$ python3 -q
>>> import numpy as np
>>> np.set_printoptions(precision=2, suppress=True, linewidth=100)
>>> def tidy(a):
...     return np.round(a, 2) + 0
... 
>>> arr = np.load("run6.npy")
>>> tidy(arr)
array([[-0.03, -0.54, -0.32, -0.1 , -0.09, -0.21,  0.72,  0.16],
       [-0.41, -0.31,  0.06,  0.37,  0.  ,  0.42, -0.2 ,  0.62],
       [-0.14,  0.15, -0.22, -0.74, -0.39, -0.04, -0.24,  0.39],
       [-0.24,  0.08, -0.33, -0.25,  0.87, -0.03, -0.05,  0.07],
       [ 0.41, -0.33,  0.52, -0.14,  0.24, -0.44, -0.21,  0.37],
       [ 0.62, -0.26, -0.6 ,  0.13, -0.01,  0.19, -0.37,  0.01],
       [-0.44, -0.3 , -0.2 ,  0.18, -0.15, -0.59, -0.44, -0.28],
       [ 0.1 ,  0.55, -0.25,  0.43, -0.04, -0.45,  0.13,  0.47]])
>>> np.linalg.norm(arr, axis=1).argmax()
np.int64(1)
>>> tidy(np.linalg.norm(arr, axis=0))
array([1., 1., 1., 1., 1., 1., 1., 1.])
>>> tidy(np.linalg.norm(arr, 2))
np.float64(1.0)
>>> tidy(np.linalg.norm(arr[2] - arr[7]))
np.float64(1.41)
>>> x = np.array([-2, 0, -2, -3, 5, 5, -2, -8])
>>> tidy(np.abs(np.linalg.eigvals(arr)))
array([1., 1., 1., 1., 1., 1., 1., 1.])
>>> [p for p in range(1, 25) if np.allclose(np.linalg.matrix_power(arr, p), np.eye(8))]
[]
>>> tidy(np.linalg.norm(x)), tidy(np.linalg.norm(arr @ x))
(np.float64(11.62), np.float64(11.62))
>>> u = np.array([3, 0, 1, 3, 0, 2, 3, 1])
>>> other = arr + np.outer(u, np.eye(8)[1])
>>> np.linalg.matrix_rank(np.linalg.inv(other) - np.linalg.inv(arr), tol=1e-8)
np.int64(1)
>>> tidy(np.linalg.det(other) / np.linalg.det(arr)), tidy(1 + np.linalg.solve(arr, u)[1])
(np.float64(-1.12), np.float64(-1.12))
>>> tidy(other)
array([[-0.03,  2.46, -0.32, -0.1 , -0.09, -0.21,  0.72,  0.16],
       [-0.41, -0.31,  0.06,  0.37,  0.  ,  0.42, -0.2 ,  0.62],
       [-0.14,  1.15, -0.22, -0.74, -0.39, -0.04, -0.24,  0.39],
       [-0.24,  3.08, -0.33, -0.25,  0.87, -0.03, -0.05,  0.07],
       [ 0.41, -0.33,  0.52, -0.14,  0.24, -0.44, -0.21,  0.37],
       [ 0.62,  1.74, -0.6 ,  0.13, -0.01,  0.19, -0.37,  0.01],
       [-0.44,  2.7 , -0.2 ,  0.18, -0.15, -0.59, -0.44, -0.28],
       [ 0.1 ,  1.55, -0.25,  0.43, -0.04, -0.45,  0.13,  0.47]])
>>> W0 = np.array([[2.06, 1.03, 0.84, -1.21, -1.09, 2.21, -0.77, 2.23, -1.38],
...     [-1.35, 1.97, -0.5, 1.05, 1.32, 0.55, 2.05, 0.55, 0.83],
...     [1.07, -2.25, -1.63, -1.67, -1.64, -3.77, -2.13, -0.12, 2.65],
...     [0.12, 3.1, 0.3, -1.15, 0.38, 2.46, 0.24, 3.33, -0.3],
...     [-1.35, -2.8, -0.64, 1.32, 0.37, -3.0, 0.04, -3.56, 0.95],
...     [4.4, 0.62, -1.09, -3.2, -3.18, -0.36, -2.06, 4.33, 1.68],
...     [-2.2, 2.08, -2.66, -1.15, 1.08, -2.84, 0.46, 2.17, 4.62]])
>>> rng = np.random.default_rng(439)
>>> other = W0 + rng.integers(-2, 3, (7, 4)) @ rng.integers(-2, 3, (4, 9))
>>> tidy(other)
array([[  4.06,   4.03,  -0.16,  -5.21,  -5.09,   4.21,  -0.77,   4.23,   4.62],
       [ -1.35,   8.97,  -3.5 ,  -7.95,  -3.68,   1.55,   0.05,   3.55,  12.83],
       [ -0.93,  -1.25,  -2.63,  -7.67,  -1.64,  -9.77, -10.13,   1.88,   4.65],
       [ -2.88,   4.1 ,   0.3 ,  -4.15,   1.38,  -2.54,  -4.76,   3.33,  -0.3 ],
       [ -1.35,  -8.8 ,  -0.64,   9.32,   6.37,  -1.  ,   4.04,  -5.56,  -7.05],
       [  0.4 ,  -0.38,  -0.09,  -4.2 ,  -0.18,  -7.36,  -8.06,   3.33,  -2.32],
       [ -0.2 ,   5.08,  -1.66,  -4.15,  -3.92,  -1.84,   0.46,   3.17,   8.62]])
>>> np.abs(other - W0).sum(axis=1)
array([24., 42., 28., 18., 36., 28., 20.])
>>> tidy(other - W0)
array([[ 2.,  3., -1., -4., -4.,  2.,  0.,  2.,  6.],
       [ 0.,  7., -3., -9., -5.,  1., -2.,  3., 12.],
       [-2.,  1., -1., -6.,  0., -6., -8.,  2.,  2.],
       [-3.,  1.,  0., -3.,  1., -5., -5.,  0.,  0.],
       [ 0., -6.,  0.,  8.,  6.,  2.,  4., -2., -8.],
       [-4., -1.,  1., -1.,  3., -7., -6., -1., -4.],
       [ 2.,  3.,  1., -3., -5.,  1.,  0.,  1.,  4.]])
